% ipython --no-banner

In [1]: import numpy as np

In [2]: np.set_printoptions(suppress=True, linewidth=160)

In [3]: def rd(a):
   ...:     return np.round(a, 1) + 0
   ...: 

In [4]: K = np.load("out18.npy")

In [5]: K
Out[5]: 
array([[1, 0, 0, 0],
       [0, 1, 0, 0],
       [0, 0, 0, 1],
       [0, 0, 1, 0]])

In [6]: # 3 groups of indices that never mix

In [7]: ev, vecs = np.linalg.eig(K)

In [8]: rd(np.sort(np.linalg.eigvals(np.linalg.inv(K))))
Out[8]: array([-1.,  1.,  1.,  1.])

In [9]: rd(np.sort(np.linalg.eigvals(K @ K)))
Out[9]: array([1., 1., 1., 1.])

In [10]: E = np.loadtxt("data.csv", delimiter=",")

In [11]: print(E)
[[ 0.2  0.7  1.3]
 [ 0.6  0.9  2.4]
 [-1.2  0.5  1.6]
 [ 0.   0.1  0. ]
 [-2.1  1.2  3.3]
 [-1.8  2.2  5.8]
 [-1.8  2.1  5.8]
 [-0.1  0.   0.3]
 [-0.8  1.2  3. ]
 [-2.   2.3  5.9]
 [-2.2  1.4  3.7]
 [ 0.5  1.1  2.5]
 [ 0.4  0.9  2.4]
 [ 0.2  0.5  1.1]
 [ 0.2  1.   2.3]
 [-0.9  1.   2.9]
 [ 0.2  0.5  1.2]
 [ 0.2  0.6  1.1]
 [-2.3  1.2  3.3]
 [-2.3  1.3  3.6]
 [-2.1  1.6  4.8]
 [-0.9  1.1  2.9]
 [-1.   0.5  1.5]
 [ 0.1  0.   0. ]
 [-0.8  1.1  2.9]
 [-1.   1.1  2.8]]

In [12]: basis = E[[7, 17]].astype(float)

In [13]: for _ in range(7):
    ...:     lab = np.linalg.norm(E[:, None] - basis, axis=-1).argmin(axis=1)
    ...:     basis = np.array([E[lab == j].mean(axis=0) for j in range(2)])
    ...: 

In [14]: lab
Out[14]: array([0, 0, 0, 0, 1, 1, 1, 0, 1, 1, 1, 0, 0, 0, 0, 1, 0, 0, 1, 1, 1, 1, 0, 0, 1, 1])

In [15]: rd(basis)
Out[15]: 
array([[ 0. ,  0.6,  1.4],
       [-1.6,  1.4,  3.9]])

In [16]: rd(basis[1] - basis[0])
Out[16]: array([-1.6,  0.9,  2.5])

In [17]: D = np.linalg.norm(E[:, None] - E[None], axis=-1)

In [18]: D.shape
Out[18]: (26, 26)

In [19]: print(rd(np.linalg.norm(E - E.mean(axis=0), axis=1)))
[1.7 1.4 1.2 2.9 1.5 3.5 3.5 2.6 0.4 3.7 1.8 1.3 1.2 1.9 1.  0.3 1.8 1.9 1.7 1.8 2.6 0.3 1.3 3.  0.3 0.3]

In [20]: (D + 1e9 * np.eye(26)).round(6).argmin(axis=1)
Out[20]: array([16, 12, 22, 23, 18,  6,  5,  3, 24,  5, 19,  1,  1, 16, 12, 21, 13, 13,  4, 10, 10, 15,  2,  3, 21, 21])

In [21]: print(np.linalg.matrix_rank(D ** 2))
5

In [22]: rng = np.random.default_rng(27)

In [23]: lab = rng.permutation(4)

In [24]: lab
Out[24]: array([3, 0, 2, 1])

In [25]: Y = K[lab][:, lab]

In [26]: rd(np.linalg.det(Y)), rd(np.linalg.det(K[lab]))
Out[26]: (np.float64(-1.0), np.float64(-1.0))

In [27]: np.diag(Y)
Out[27]: array([0, 1, 0, 1])

In [28]: np.allclose(Y, K)
Out[28]: False

In [29]: np.trace(Y)
Out[29]: np.int64(2)

In [30]: x = np.array([5, -3, 4])

In [31]: target = E @ x

In [32]: rd(target)
Out[32]: 
array([ 4.1,  9.9, -1.1, -0.3, -0.9,  7.6,  7.9,  0.7,  4.4,  6.7, -0.4,  9.2,  8.9,  3.9,  7.2,  4.1,  4.3,  3.6, -1.9, -1. ,  3.9,  3.8, -0.5,  0.5,  4.3,
        2.9])

In [33]: rd(np.linalg.solve(E.T @ E, E.T @ target))
Out[33]: array([ 5., -3.,  4.])

In [34]: print(rd(np.linalg.lstsq(E, target)[0]))
[ 5. -3.  4.]

In [35]: target = target + 0.1 * rng.normal(size=26)

In [36]: rd(target)
Out[36]: 
array([ 4.2,  9.8, -1. , -0.3, -0.9,  7.7,  7.9,  0.6,  4.4,  6.6, -0.6,  9.2,  8.9,  3.7,  7.2,  4.1,  4.3,  3.5, -1.9, -1. ,  3.9,  3.7, -0.5,  0.6,  4.1,
        2.9])

In [37]: coef, *_ = np.linalg.lstsq(E, target)

In [38]: rd(np.linalg.norm(target - E @ coef))
Out[38]: np.float64(0.5)

In [39]: [round(float(np.linalg.norm(np.linalg.solve(E.T @ E + lam * np.eye(3), E.T @ target))), 2) for lam in (0, 1, 10, 100)]
Out[39]: [7.19, 4.98, 3.03, 0.93]

In [40]: Xc = (E - E.mean(axis=0)) / E.std(axis=0)

In [41]: np.argwhere(np.abs(Xc) > 2)
Out[41]: 
array([[5, 1],
       [9, 1],
       [9, 2]])

In [42]: rd(Xc.std(axis=0))
Out[42]: array([1., 1., 1.])

In [43]: coef = np.linalg.lstsq(np.delete(Xc, 0, axis=1), Xc[:, 0])[0]

In [44]: rd(coef)
Out[44]: array([ 2.3, -3. ])

In [45]: rd(1 - np.var(Xc[:, 0] - np.delete(Xc, 0, axis=1) @ coef))
Out[45]: np.float64(0.6)

In [46]: arr = np.load("x.npy")

In [47]: print(rd(arr))
[[-0.6  0.  -0.8 -0.3]
 [-0.3 -0.6  0.   0.7]
 [ 0.3  0.6 -0.5  0.6]
 [-0.7  0.6  0.4  0.2]]

In [48]: # keeps lengths

In [49]: rd(arr.mean(axis=0))
Out[49]: array([-0.3,  0.1, -0.2,  0.3])

In [50]: arr[4]
Traceback (most recent call last):
  Cell In[50], line 1
    arr[4]
IndexError: index 4 is out of bounds for axis 0 with size 4


In [51]: arr.shape
Out[51]: (4, 4)

In [52]: rd(np.linalg.svd(arr, compute_uv=False))
Out[52]: array([1., 1., 1., 1.])

In [53]: print(rd(arr - arr[0]))
[[ 0.   0.   0.   0. ]
 [ 0.2 -0.6  0.7  1.1]
 [ 0.9  0.6  0.3  0.9]
 [-0.1  0.6  1.2  0.5]]
